% python3 -q
>>> import numpy as np
>>> np.set_printoptions(precision=2, suppress=True, linewidth=140, floatmode="fixed")
>>> mat = np.load("dump.npy")
>>> mat
array([[ 4,  4,  4,  4],
       [ 4,  8,  8,  8],
       [ 4,  8, 12, 12],
       [ 4,  8, 12, 16]])
>>> f = np.array([-6, -1, 8, 9])
>>> Y = mat + np.outer(f, np.eye(4)[2])
>>> round(float(np.linalg.det(Y) / np.linalg.det(mat)), 2), round(float(1 + np.linalg.solve(mat, f)[2]), 2)
(3.0, 3.0)
>>> np.linalg.matrix_rank(Y - mat)
np.int64(1)
>>> np.linalg.matrix_rank(np.linalg.inv(Y) - np.linalg.inv(mat), tol=1e-8)
np.int64(1)
>>> evals, V = np.linalg.eigh(mat)
>>> x0 = np.array([2, 3, 8, 4])
>>> round(x0 @ mat @ x0 / (x0 @ x0), 2), np.round(evals[0], 2), round(float(evals[-1]), 2)
(np.float64(28.99), np.float64(1.13), 33.16)
>>> np.linalg.eigvalsh(mat[1:, 1:])
array([ 1.29,  3.14, 31.57])
>>> (np.sign(V[:, -1].round(6)) == np.sign(V[0, -1].round(6))).astype(int)
array([1, 1, 1, 1])
>>> V * np.maximum(evals, 0) @ V.T
array([[ 4.00,  4.00,  4.00,  4.00],
       [ 4.00,  8.00,  8.00,  8.00],
       [ 4.00,  8.00, 12.00, 12.00],
       [ 4.00,  8.00, 12.00, 16.00]])
>>> O, _ = np.linalg.qr(np.array([[-1.7, -0.4, 1.4, 0.4],
...     [0.4, -2.0, 0.7, 0.8],
...     [-2.2, 0.3, 0.1, -0.1],
...     [-1.2, 0.7, 0.1, -0.1],
...     [-0.9, -0.7, 0.2, 0.7]]))
>>> E = O @ O.T
>>> E
array([[ 0.95,  0.09, -0.03,  0.19, -0.05],
       [ 0.09,  0.84,  0.05, -0.34,  0.09],
       [-0.03,  0.05,  0.98,  0.11, -0.03],
       [ 0.19, -0.34,  0.11,  0.28,  0.20],
       [-0.05,  0.09, -0.03,  0.20,  0.95]])
>>> np.unique(E.round(6), axis=0).shape
(5, 5)
>>> np.allclose(E[:-1].T @ np.linalg.lstsq(E[:-1].T, E[-1])[0], E[-1])
True
>>> np.abs(np.diag(np.linalg.qr(E)[1])) > 1e-9
array([ True,  True,  True,  True, False])
>>> evals, V = np.linalg.eigh(E)
>>> evals.round(2) + 0
array([0.00, 1.00, 1.00, 1.00, 1.00])
>>> V @ np.diag(evals) @ V.T
array([[ 0.95,  0.09, -0.03,  0.19, -0.05],
       [ 0.09,  0.84,  0.05, -0.34,  0.09],
       [-0.03,  0.05,  0.98,  0.11, -0.03],
       [ 0.19, -0.34,  0.11,  0.28,  0.20],
       [-0.05,  0.09, -0.03,  0.20,  0.95]])
>>> np.unique(evals.round(6) + 0, return_counts=True)[1]
array([1, 4])
>>> (evals > 1e-8).sum(), (evals < -1e-8).sum()
(np.int64(4), np.int64(0))
>>> U, sig, VT = np.linalg.svd(E)
>>> V = VT[:(sig > 1e-8).sum()]
>>> rng = np.random.default_rng(741)
>>> x0 = E[3] + 4 * E[4] + rng.integers(2) * np.eye(5)[2]
>>> x0
array([-0.02,  0.03,  0.99,  1.07,  3.98])
>>> np.linalg.matrix_rank(np.vstack([E, x0]))
np.int64(5)
>>> np.round(np.linalg.norm(x0 - V.T @ V @ x0), 2)
np.float64(0.12)
>>> Y = np.array([[0, 0, -2, 0], [1, 2, 1, 0], [0, 2, -2, -1], [2, -1, 2, -2]])
>>> Y[-1] = Y[0]
>>> J = Y + 0.3 * np.eye(4)
>>> J
array([[ 0.30,  0.00, -2.00,  0.00],
       [ 1.00,  2.30,  1.00,  0.00],
       [ 0.00,  2.00, -1.70, -1.00],
       [ 0.00,  0.00, -2.00,  0.30]])
>>> x0 = np.array([1, 1, 2, 0])
>>> rhs = J @ x0
>>> rhs
array([-3.70,  5.30, -1.40, -4.00])
>>> np.round(np.linalg.solve(J, rhs + J[:, 0]), 2) + 0
array([2.00, 1.00, 2.00, 0.00])
>>> np.round(np.linalg.solve(J, rhs), 2) + 0
array([1.00, 1.00, 2.00, 0.00])
>>> arr = np.array([[43, 40, 34, 27, 38, 29, 46, 49],
...     [40, 61, 57, 46, 23, 51, 52, 53],
...     [34, 57, 82, 47, 36, 52, 69, 58],
...     [27, 46, 47, 38, 14, 42, 40, 42],
...     [38, 23, 36, 14, 56, 15, 51, 41],
...     [29, 51, 52, 42, 15, 47, 42, 45],
...     [46, 52, 69, 40, 51, 42, 80, 57],
...     [49, 53, 58, 42, 41, 45, 57, 84]])
>>> arr
array([[43, 40, 34, 27, 38, 29, 46, 49],
       [40, 61, 57, 46, 23, 51, 52, 53],
       [34, 57, 82, 47, 36, 52, 69, 58],
       [27, 46, 47, 38, 14, 42, 40, 42],
       [38, 23, 36, 14, 56, 15, 51, 41],
       [29, 51, 52, 42, 15, 47, 42, 45],
       [46, 52, 69, 40, 51, 42, 80, 57],
       [49, 53, 58, 42, 41, 45, 57, 84]])
>>> round(float(np.trace(np.linalg.pinv(arr) @ arr)), 2)
6.0
>>> np.unique(arr.round(6), axis=0).shape
(8, 8)
>>> arr @ np.linalg.pinv(arr) @ arr
array([[43.00, 40.00, 34.00, 27.00, 38.00, 29.00, 46.00, 49.00],
       [40.00, 61.00, 57.00, 46.00, 23.00, 51.00, 52.00, 53.00],
       [34.00, 57.00, 82.00, 47.00, 36.00, 52.00, 69.00, 58.00],
       [27.00, 46.00, 47.00, 38.00, 14.00, 42.00, 40.00, 42.00],
       [38.00, 23.00, 36.00, 14.00, 56.00, 15.00, 51.00, 41.00],
       [29.00, 51.00, 52.00, 42.00, 15.00, 47.00, 42.00, 45.00],
       [46.00, 52.00, 69.00, 40.00, 51.00, 42.00, 80.00, 57.00],
       [49.00, 53.00, 58.00, 42.00, 41.00, 45.00, 57.00, 84.00]])
>>> [round(float(x), 2) for x in np.linalg.svd(arr, compute_uv=False)[:3]]
[372.04, 60.84, 32.92]
>>> round(float(np.linalg.norm(arr, 2) / np.linalg.norm(arr)), 2)
0.98
>>> np.linalg.matrix_rank(arr, rtol=0.1)
np.int64(2)
>>> np.linalg.cond(arr) > 100
np.True_
>>> rank = np.linalg.matrix_rank(arr)
>>> rank
np.int64(6)
>>> N = np.linalg.svd(arr)[2][rank:].T
>>> np.round(arr @ N, 2) + 0
array([[0.00, 0.00],
       [0.00, 0.00],
       [0.00, 0.00],
       [0.00, 0.00],
       [0.00, 0.00],
       [0.00, 0.00],
       [0.00, 0.00],
       [0.00, 0.00]])
>>> [int(np.linalg.matrix_rank(arr[:, :j + 1])) for j in range(8)]
[1, 2, 3, 4, 5, 6, 6, 6]
>>> labels = rng.permutation(8)
>>> labels
array([2, 7, 1, 6, 3, 0, 4, 5])
>>> Y = arr[labels][:, labels]
>>> Y
array([[82, 58, 57, 69, 47, 34, 36, 52],
       [58, 84, 53, 57, 42, 49, 41, 45],
       [57, 53, 61, 52, 46, 40, 23, 51],
       [69, 57, 52, 80, 40, 46, 51, 42],
       [47, 42, 46, 40, 38, 27, 14, 42],
       [34, 49, 40, 46, 27, 43, 38, 29],
       [36, 41, 23, 51, 14, 38, 56, 15],
       [52, 45, 51, 42, 42, 29, 15, 47]])
>>> np.round(np.sort(np.abs(np.linalg.eigvals(Y))), 2) + 0
array([  0.00,   0.00,   2.15,   5.88,  17.16,  32.92,  60.84, 372.04])
>>> round(np.linalg.det(Y), 2), round(float(np.linalg.det(arr[labels])), 2)
(np.float64(0.0), -0.0)
>>> Y = arr + rng.integers(-2, 3, (8, 6)) @ rng.integers(-2, 3, (6, 8))
>>> Y
array([[39, 41, 38, 30, 34, 32, 42, 42],
       [40, 67, 59, 38, 27, 41, 54, 53],
       [35, 55, 83, 48, 33, 54, 70, 55],
       [23, 49, 53, 36, 10, 38, 43, 34],
       [42, 22, 36, 10, 55, 13, 55, 39],
       [30, 49, 54, 44, 12, 47, 46, 43],
       [41, 57, 80, 40, 46, 36, 78, 46],
       [52, 54, 62, 38, 39, 40, 60, 79]])
>>> np.round(np.linalg.svd(Y - arr, compute_uv=False), 2) + 0
array([25.74, 17.65, 10.76,  4.18,  3.24,  0.44,  0.00,  0.00])
>>> np.linalg.matrix_rank(Y - arr, tol=1e-8)
np.int64(6)
>>> m1 = np.loadtxt("arr.csv", delimiter=",")
>>> m1
array([[ 3.00,  3.00, -2.00],
       [ 2.00,  4.00, -2.00],
       [ 5.00,  7.00, -4.00]])
>>> U, sig, VT = np.linalg.svd(m1)
>>> np.argmax(sig[:-1] / (sig[1:] + 1e-6)) + 1
np.int64(2)
>>> Y = U[:, :2] @ np.diag(sig[:2]) @ VT[:2]
>>> Y
array([[ 3.00,  3.00, -2.00],
       [ 2.00,  4.00, -2.00],
       [ 5.00,  7.00, -4.00]])
>>> round(float(np.linalg.norm(m1 - Y) / np.linalg.norm(m1)), 2)
0.0
>>> round(float(np.linalg.norm(m1 - Y, 2)), 2), round(sig[2], 2)
(0.0, np.float64(0.0))
>>> np.round(np.poly(Y), 2) + 0
array([ 1.00, -3.00,  2.00,  0.00])
>>> round(np.einsum("ii->", Y), 2)
np.float64(3.0)
>>> round(float(np.linalg.det(Y.T)), 2)
-0.0
>>> W0 = np.load("w.npy")
>>> W0
array([[ 7.30,  0.00, -9.00, -2.00,  1.00, -8.00, -8.00,  5.00, -2.00],
       [ 8.00, -1.70,  2.00,  0.00,  7.00,  5.00,  5.00, -3.00, -8.00],
       [ 4.00, -1.00,  9.30, -9.00, -1.00,  9.00, -3.00, -5.00, -3.00],
       [ 6.00,  8.00,  5.00,  3.30,  3.00,  4.00,  2.00, -1.00,  2.00],
       [-9.00,  3.00,  5.00,  2.00,  0.30,  5.00,  1.00, -5.00,  0.00],
       [-1.00,  2.00, -2.00,  7.00, -3.00,  1.30,  4.00,  3.00, -7.00],
       [ 9.00,  5.00, -2.00, -9.00,  1.00,  3.00,  7.30, -1.00, -6.00],
       [ 7.00, -2.00, -3.00,  4.00, -6.00, -1.00,  0.00, -1.70,  4.00],
       [ 7.00,  0.00, -9.00, -2.00,  1.00, -8.00, -8.00,  5.00, -1.70]])
>>> x0 = np.array([1, 1, -2, 5, 4, 0, -4, 2, 5])
>>> rhs = W0 @ x0
>>> c, lr = np.zeros(9), 1 / np.linalg.norm(W0, 2) ** 2
>>> for i in range(25):
...     c -= lr * W0.T @ (W0 @ c - rhs)
...     if i % 5 == 0: print(i, round(np.linalg.norm(W0 @ c - rhs), 2))
... 
0 71.8
5 32.65
10 16.77
15 9.05
20 5.07
>>> c
array([ 1.20,  1.31, -0.19,  4.96,  3.12, -2.70, -3.58,  1.04,  3.97])
>>> round(np.linalg.cond(W0), 2)
np.float64(423.24)
>>> U, sig, VT = np.linalg.svd(W0)
>>> sig
array([28.63, 23.64, 15.89, 12.27, 10.01,  9.43,  7.76,  4.00,  0.07])
>>> np.argmax(sig[:-1] / (sig[1:] + 1e-6)) + 1
np.int64(8)
>>> Y = U[:, :8] @ np.diag(sig[:8]) @ VT[:8]
>>> round(float(np.abs(W0 - Y).max()), 2)
0.04
>>> np.linalg.matrix_rank(W0, rtol=0.05)
np.int64(8)
>>> Y.round(2) + 0
array([[ 7.30,  0.00, -9.02, -2.00,  1.01, -7.96, -8.00,  5.01, -1.99],
       [ 8.00, -1.70,  2.00,  0.00,  7.00,  5.00,  5.00, -3.00, -8.00],
       [ 4.00, -1.00,  9.30, -9.00, -1.00,  9.00, -3.00, -5.00, -3.00],
       [ 6.00,  8.00,  5.00,  3.30,  3.00,  4.00,  2.00, -1.00,  2.00],
       [-9.00,  3.00,  5.00,  2.00,  0.30,  5.00,  1.00, -5.00,  0.00],
       [-1.00,  2.00, -2.00,  7.00, -3.00,  1.30,  4.00,  3.00, -7.00],
       [ 9.00,  5.00, -2.00, -9.00,  1.00,  3.00,  7.30, -1.00, -6.00],
       [ 7.00, -2.00, -3.00,  4.00, -6.00, -1.00,  0.00, -1.70,  4.00],
       [ 7.00,  0.00, -8.98, -2.00,  0.99, -8.04, -8.00,  4.99, -1.71]])
>>> round(float(np.linalg.norm(W0 - Y) / np.linalg.norm(W0)), 2)
0.0
>>> hat = np.triu(np.array([[1, 2, 0], [0, -3, -2], [0, 1, 3]]), 1) + np.eye(3)
>>> Y = hat @ m1 @ np.linalg.inv(hat)
>>> np.round(np.poly(Y), 2) + 0
array([ 1.00, -3.00,  2.00,  0.00])
>>> np.linalg.matrix_rank(Y)
np.int64(2)
>>> Y
array([[  7.00,  -3.00, -12.00],
       [ -8.00,   6.00,  18.00],
       [  5.00,  -3.00, -10.00]])
>>> labels = rng.permutation(9)
>>> labels
array([8, 5, 3, 1, 0, 7, 4, 6, 2])
>>> Y = W0[labels][:, labels]
>>> np.sort(np.abs(np.linalg.eigvals(Y)))
array([ 0.30,  6.79,  7.82,  8.52, 10.32, 10.32, 10.87, 10.87, 15.35])
>>> M = np.load("block18.npy")
>>> M
array([[0, 0, 2, 2, 0, 0, 3, 1, 0, 0],
       [0, 0, 1, 0, 2, 0, 2, 0, 0, 0],
       [3, 0, 0, 0, 1, 0, 0, 0, 0, 3],
       [0, 0, 0, 0, 3, 1, 0, 0, 0, 0],
       [0, 0, 3, 0, 0, 3, 2, 1, 3, 0],
       [0, 0, 0, 0, 0, 0, 0, 0, 0, 1],
       [0, 0, 0, 0, 1, 0, 0, 0, 0, 0]])
>>> W = np.array([[-5, 2, 5],
...     [2, 4, -5],
...     [3, -5, -2],
...     [-1, 3, -2],
...     [-5, 5, 0],
...     [5, 4, 2],
...     [0, 5, 5],
...     [2, 1, -3],
...     [1, -2, -1],
...     [-2, -3, -5]])
>>> c = np.array([2, 2, 5])
>>> act = np.maximum(M @ W + c, 0)
>>> act
array([[ 8, 14,  9],
       [ 0, 17, 13],
       [ 0,  4,  5],
       [ 0, 21,  7],
       [31,  4,  9],
       [ 0,  0,  0],
       [ 0,  7,  5]])
>>> (act > 0).mean(axis=0)
array([0.29, 0.86, 0.86])
>>> basis = np.array([[-1, -6, 3], [9, -1, 1], [7, -2, 0]])
>>> (act @ basis).round(6).argmax(axis=1)
array([0, 0, 0, 0, 2, 0, 0])
>>> act @ basis
array([[ 181,  -80,   38],
       [ 244,  -43,   17],
       [  71,  -14,    4],
       [ 238,  -35,   21],
       [  68, -208,   97],
       [   0,    0,    0],
       [  98,  -17,    7]])
>>> W @ basis
array([[ 58,  18, -13],
       [ -1,  -6,  10],
       [-62,  -9,   4],
       [ 14,   7,   0],
       [ 50,  25, -10],
       [ 45, -38,  19],
       [ 80, -15,   5],
       [-14,  -7,   7],
       [-26,  -2,   1],
       [-60,  25,  -9]])
>>> x0 = np.array([-1, 2, -3, 3, -1, 2, -1, 2, -1, -2])
>>> M @ x0
array([ -1,  -7, -10,  -1,  -6,  -2,  -1])
>>> M @ (2 * x0)
array([ -2, -14, -20,  -2, -12,  -4,  -2])
>>> np.einsum("ij,j->i", M, x0)
array([ -1,  -7, -10,  -1,  -6,  -2,  -1])
>>> np.linalg.norm(M @ x0) <= np.linalg.norm(M, 2) * np.linalg.norm(x0) + 1e-9
np.True_
>>> M @ np.eye(10)[0]
array([0.00, 0.00, 3.00, 0.00, 0.00, 0.00, 0.00])
>>> (M * x0).sum(axis=1)
array([ -1,  -7, -10,  -1,  -6,  -2,  -1])
>>> M @ np.ones(10)
array([ 8.00,  5.00,  7.00,  4.00, 12.00,  1.00,  1.00])
>>> (M @ x0).argmax()
np.int64(0)
>>> round(np.linalg.norm(M[0], 1), 2), round(np.linalg.norm(M[0], np.inf), 2)
(np.float64(8.0), np.float64(3.0))
>>> round(np.linalg.norm(M, 1), 2), np.round(np.linalg.norm(M, np.inf), 2)
(np.float64(7.0), np.float64(12.0))
>>> np.round(np.linalg.norm(M[0] - M[3]), 2)
np.float64(5.29)
>>> np.linalg.norm(M, axis=0)
array([3.00, 0.00, 3.74, 2.00, 3.87, 3.16, 4.12, 1.41, 3.00, 3.16])
>>> np.linalg.norm(M, axis=1)
array([4.24, 3.00, 4.36, 3.16, 5.66, 1.00, 1.00])
>>> round(float(np.linalg.norm(M, "nuc")), 2)
20.04
>>> M[0] @ M[3]
np.int64(0)
>>> def softmax(z):
...     e = np.exp(z - z.max(axis=-1, keepdims=True))
...     return e / e.sum(axis=-1, keepdims=True)
... 
>>> softmax(M).sum(axis=1)
array([1.00, 1.00, 1.00, 1.00, 1.00, 1.00, 1.00])
>>> softmax(M[5])
array([0.09, 0.09, 0.09, 0.09, 0.09, 0.09, 0.09, 0.09, 0.09, 0.23])
>>> att = M @ M.T / np.sqrt(10)
>>> softmax(att)[5] @ M
array([0.87, 0.00, 0.67, 0.22, 0.96, 0.45, 0.78, 0.22, 0.34, 1.02])
>>> softmax(att).round(6).argmax(axis=1)
array([0, 1, 2, 3, 4, 2, 3])
>>> np.round(softmax(att), 2) + 0
array([[0.79, 0.03, 0.00, 0.00, 0.16, 0.00, 0.00],
       [0.25, 0.34, 0.04, 0.13, 0.18, 0.02, 0.04],
       [0.00, 0.00, 0.98, 0.01, 0.00, 0.01, 0.00],
       [0.02, 0.17, 0.06, 0.59, 0.06, 0.02, 0.06],
       [0.00, 0.00, 0.00, 0.00, 1.00, 0.00, 0.00],
       [0.11, 0.11, 0.29, 0.11, 0.11, 0.15, 0.11],
       [0.10, 0.18, 0.13, 0.25, 0.10, 0.10, 0.13]])
